$ python -q
>>> import numpy as np
>>> np.set_printoptions(suppress=True, linewidth=100)
>>> def rd(a):
...     return np.round(a, 2) + 0
... 
>>> u = np.array([0, 1])
>>> g = np.array([-2, 1, 1, 1, 0])
>>> K = np.outer(u, g)
>>> K
array([[ 0,  0,  0,  0,  0],
       [-2,  1,  1,  1,  0]])
>>> r = np.linalg.matrix_rank(K)
>>> r
np.int64(1)
>>> ns = np.linalg.svd(K)[2][r:].T
>>> [int(np.linalg.matrix_rank(np.delete(K, i, axis=0))) for i in range(2)]
[1, 0]
>>> [int(np.linalg.matrix_rank(K[:, :j + 1])) for j in range(5)]
[1, 1, 1, 1, 1]
>>> gram = K.T @ K
>>> rd(np.linalg.svd(K, compute_uv=False) ** 2)
array([7., 0.])
>>> np.linalg.matrix_rank(gram)
np.int64(1)
>>> gram
array([[ 4, -2, -2, -2,  0],
       [-2,  1,  1,  1,  0],
       [-2,  1,  1,  1,  0],
       [-2,  1,  1,  1,  0],
       [ 0,  0,  0,  0,  0]])
>>> (K @ K.T).shape
(2, 2)
>>> data = np.loadtxt("out10.csv", delimiter=",")
>>> data
array([[0., 0., 0., 0., 1.],
       [1., 0., 0., 0., 0.],
       [0., 0., 1., 0., 0.],
       [0., 0., 0., 1., 0.],
       [0., 1., 0., 0., 0.]])
>>> def softmax(z):
...     e = np.exp(z - z.max(axis=-1, keepdims=True))
...     return e / e.sum(axis=-1, keepdims=True)
... 
>>> rd(softmax(data).sum(axis=1))
array([1., 1., 1., 1., 1.])
>>> rd(softmax(10 * data[2]))
array([0., 0., 1., 0., 0.])
>>> S = data @ data.T / np.sqrt(5)
>>> rd(softmax(S + np.triu(np.full(S.shape, -np.inf), 1)))
array([[1.  , 0.  , 0.  , 0.  , 0.  ],
       [0.39, 0.61, 0.  , 0.  , 0.  ],
       [0.28, 0.28, 0.44, 0.  , 0.  ],
       [0.22, 0.22, 0.22, 0.34, 0.  ],
       [0.18, 0.18, 0.18, 0.18, 0.28]])
>>> data.sum(axis=1)
array([1., 1., 1., 1., 1.])
>>> data[:, 5]
Traceback (most recent call last):
  File "<python-input-25>", line 1, in <module>
    data[:, 5]
    ~~~~^^^^^^
IndexError: index 5 is out of bounds for axis 1 with size 5
>>> np.linalg.matrix_rank(data)
np.int64(5)
>>> data - data[0]
array([[ 0.,  0.,  0.,  0.,  0.],
       [ 1.,  0.,  0.,  0., -1.],
       [ 0.,  0.,  1.,  0., -1.],
       [ 0.,  0.,  0.,  1., -1.],
       [ 0.,  1.,  0.,  0., -1.]])
>>> np.unravel_index(np.abs(data).argmax(), data.shape)
(np.int64(0), np.int64(4))
>>> np.count_nonzero(data)
np.int64(5)
>>> data.sum(axis=1)
array([1., 1., 1., 1., 1.])
>>> data @ np.ones(5)
array([1., 1., 1., 1., 1.])
>>> pr = np.eye(5)[3]
>>> for _ in range(5):
...     pr = pr @ data
...     print(pr.round(2))
... 
[0. 0. 0. 1. 0.]
[0. 0. 0. 1. 0.]
[0. 0. 0. 1. 0.]
[0. 0. 0. 1. 0.]
[0. 0. 0. 1. 0.]
>>> m1 = np.loadtxt("m.csv", delimiter=",")
>>> rd(m1)
array([[0.33, 0.  , 0.33, 0.33, 0.  ],
       [0.  , 1.  , 0.  , 0.  , 0.  ],
       [0.  , 0.  , 1.  , 0.  , 0.  ],
       [0.  , 0.33, 0.33, 0.33, 0.  ],
       [0.  , 0.  , 0.  , 0.  , 1.  ]])
>>> evals, V = np.linalg.eig(m1)
>>> rd(np.sort(np.linalg.eigvals(np.linalg.inv(m1))))
array([1., 1., 1., 3., 3.])
>>> m1 @ V[:, 0] - evals[0] * V[:, 0]
array([0., 0., 0., 0., 0.])
>>> rd(np.sort(np.linalg.eigvals(m1.T)))
array([0.33, 0.33, 1.  , 1.  , 1.  ])
>>> rd(np.sort(np.linalg.eigvals(m1 @ m1)))
array([0.11, 0.11, 1.  , 1.  , 1.  ])
>>> rd(np.prod(evals))
np.float64(0.11)
>>> x = np.array([-2, -1, 3, 0, 1])
>>> target = m1 @ x
>>> coef, lr = np.zeros(5), 1 / np.linalg.norm(m1, 2) ** 2
>>> for i in range(6):
...     coef -= lr * m1.T @ (m1 @ coef - target)
...     if i % 2 == 0: print(i, round(np.linalg.norm(m1 @ coef - target), 2))
... 
0 0.95
2 0.56
4 0.43
>>> rd(coef)
array([-0.54, -0.96,  2.9 , -0.31,  1.  ])
>>> A2 = np.array([[2, 0], [2, 1]])
>>> Z = np.kron(A2, m1)
>>> rd(Z)
array([[0.67, 0.  , 0.67, 0.67, 0.  , 0.  , 0.  , 0.  , 0.  , 0.  ],
       [0.  , 2.  , 0.  , 0.  , 0.  , 0.  , 0.  , 0.  , 0.  , 0.  ],
       [0.  , 0.  , 2.  , 0.  , 0.  , 0.  , 0.  , 0.  , 0.  , 0.  ],
       [0.  , 0.67, 0.67, 0.67, 0.  , 0.  , 0.  , 0.  , 0.  , 0.  ],
       [0.  , 0.  , 0.  , 0.  , 2.  , 0.  , 0.  , 0.  , 0.  , 0.  ],
       [0.67, 0.  , 0.67, 0.67, 0.  , 0.33, 0.  , 0.33, 0.33, 0.  ],
       [0.  , 2.  , 0.  , 0.  , 0.  , 0.  , 1.  , 0.  , 0.  , 0.  ],
       [0.  , 0.  , 2.  , 0.  , 0.  , 0.  , 0.  , 1.  , 0.  , 0.  ],
       [0.  , 0.67, 0.67, 0.67, 0.  , 0.  , 0.33, 0.33, 0.33, 0.  ],
       [0.  , 0.  , 0.  , 0.  , 2.  , 0.  , 0.  , 0.  , 0.  , 1.  ]])
>>> np.linalg.matrix_rank(Z)
np.int64(10)
>>> Z = 5 * np.array([[0.3, 0.6, -1.1, 2.3],
...     [-0.3, 1.7, 1.9, -0.8],
...     [-1.5, 1.8, -1.2, 0.4]])
>>> rng = np.random.default_rng(333412)
>>> idx = rng.integers(0, 3, 26)
>>> mat = Z[idx] + rng.normal(size=(26, 4))
>>> rd(mat)
array([[ 0.48,  2.8 , -6.63, 11.6 ],
       [ 0.37,  1.09, -6.14, 11.88],
       [ 0.52,  2.14, -5.42, 10.74],
       [ 0.67,  3.86, -4.92, 12.5 ],
       [ 1.89,  2.34, -6.47,  9.77],
       [-2.13,  7.5 ,  9.32, -5.24],
       [ 1.15,  2.15, -5.85, 12.79],
       [-8.25,  8.35, -7.32,  3.45],
       [ 1.4 ,  3.47, -5.24, 13.56],
       [-8.01,  9.59, -6.64,  3.28],
       [ 2.15,  3.79, -6.15, 10.79],
       [-0.5 ,  4.96, 10.39, -4.07],
       [ 0.8 ,  3.94, -5.11,  9.98],
       [ 2.38,  1.91, -5.21,  9.36],
       [-1.13,  9.29, 10.46, -3.94],
       [-6.72, 10.5 , -5.82,  3.68],
       [-2.26,  9.41, 10.35, -3.57],
       [-7.16,  7.99, -5.82,  1.77],
       [ 1.62,  2.76, -4.15, 11.22],
       [-7.45,  9.33, -4.45,  3.52],
       [-6.71,  8.93, -4.02,  3.96],
       [ 1.6 ,  4.54, -5.59, 11.28],
       [ 1.41,  2.98, -5.56, 12.12],
       [-2.64, 11.25, 10.02, -3.74],
       [ 0.2 ,  8.73, 10.49, -3.07],
       [ 1.12,  3.28, -5.77, 13.1 ]])
>>> np.flatnonzero(np.linalg.matrix_power((m1 != 0) + (m1.T != 0) + np.eye(5), 5)[2])
array([0, 1, 2, 3])
>>> rd(np.sort(np.linalg.eigvals(m1).real))
array([0.33, 0.33, 1.  , 1.  , 1.  ])
